>>> import numpy as np
>>> np.set_printoptions(suppress=True, linewidth=200)
>>> def rd(a):
...     return np.round(a, 3) + 0
... 
>>> X = np.load("x.npy")
>>> X
array([[10, 13, 12,  9,  7],
       [13,  0, 13,  6,  9],
       [12, 13, 16, 12, 11],
       [ 9,  6, 12,  6,  3],
       [ 7,  9, 11,  3,  6]])
>>> evals, V = np.linalg.eig(X)
>>> rd(evals)
array([ 47.872, -10.458,   1.345,   3.542,  -4.303])
>>> rd(np.sort(np.linalg.eigvals(np.linalg.inv(X))))
array([-0.232, -0.096,  0.021,  0.282,  0.743])
>>> Q, V = np.linalg.qr(X[:, :2])[0], np.linalg.qr(X[:, 2:])[0]
>>> sigma = np.linalg.svd(Q.T @ V, compute_uv=False)
>>> (sigma > 0.9).sum()
np.int64(1)
>>> rd(np.linalg.norm(Q @ Q.T - V @ V.T, 2))
np.float64(1.0)
>>> print(rd(sigma))
[0.998 0.457]
>>> rd(np.linalg.eigvalsh(X).min())
np.float64(-10.458)
>>> x0 = np.array([1, 0, 4, 3, 3])
>>> y = X @ x0
>>> c, lr = np.zeros(5), 1 / np.linalg.norm(X, 2) ** 2
>>> for i in range(40):
...     c -= lr * X.T @ (X @ c - y)
...     if i % 10 == 0: print(i, round(np.linalg.norm(X @ c - y), 3))
... 
0 16.321
10 11.052
20 8.093
30 6.492
>>> rd(np.linalg.cond(X))
np.float64(35.581)
>>> print(rd(c))
[2.813 0.836 3.113 1.904 2.199]
>>> rng = np.random.default_rng(29448)
>>> z = rng.permutation(5)
>>> A2 = X[:, z] * rng.choice([-1, 1], 5)
>>> A2
array([[-13, -10,   7,  12,   9],
       [  0, -13,   9,  13,   6],
       [-13, -12,  11,  16,  12],
       [ -6,  -9,   3,  12,   6],
       [ -9,  -7,   6,  11,   3]])
>>> Uu, _, vt = np.linalg.svd(X.T @ A2)
>>> rd(np.linalg.lstsq(X, A2)[0])
array([[ 0., -1.,  0.,  0.,  0.],
       [-1.,  0.,  0.,  0.,  0.],
       [ 0.,  0.,  0.,  1.,  0.],
       [ 0.,  0.,  0.,  0.,  1.],
       [ 0.,  0.,  1.,  0.,  0.]])
>>> M = np.loadtxt("w.csv", delimiter=",")
>>> rd(M)
array([[-0.356,  0.682,  0.611],
       [ 0.4  , -0.277,  0.293],
       [-0.801, -0.566,  0.117],
       [ 0.267, -0.372,  0.726]])
>>> Q = M.astype(float).copy()
>>> for j in range(3):
...     Q[:, j] -= Q[:, :j] @ (Q[:, :j].T @ Q[:, j])
...     Q[:, j] /= np.linalg.norm(Q[:, j])
... 
>>> rd(Q.T @ M)
array([[1., 0., 0.],
       [0., 1., 0.],
       [0., 0., 1.]])
>>> rd(Q)
array([[-0.356,  0.682,  0.611],
       [ 0.4  , -0.277,  0.293],
       [-0.801, -0.566,  0.117],
       [ 0.267, -0.372,  0.726]])
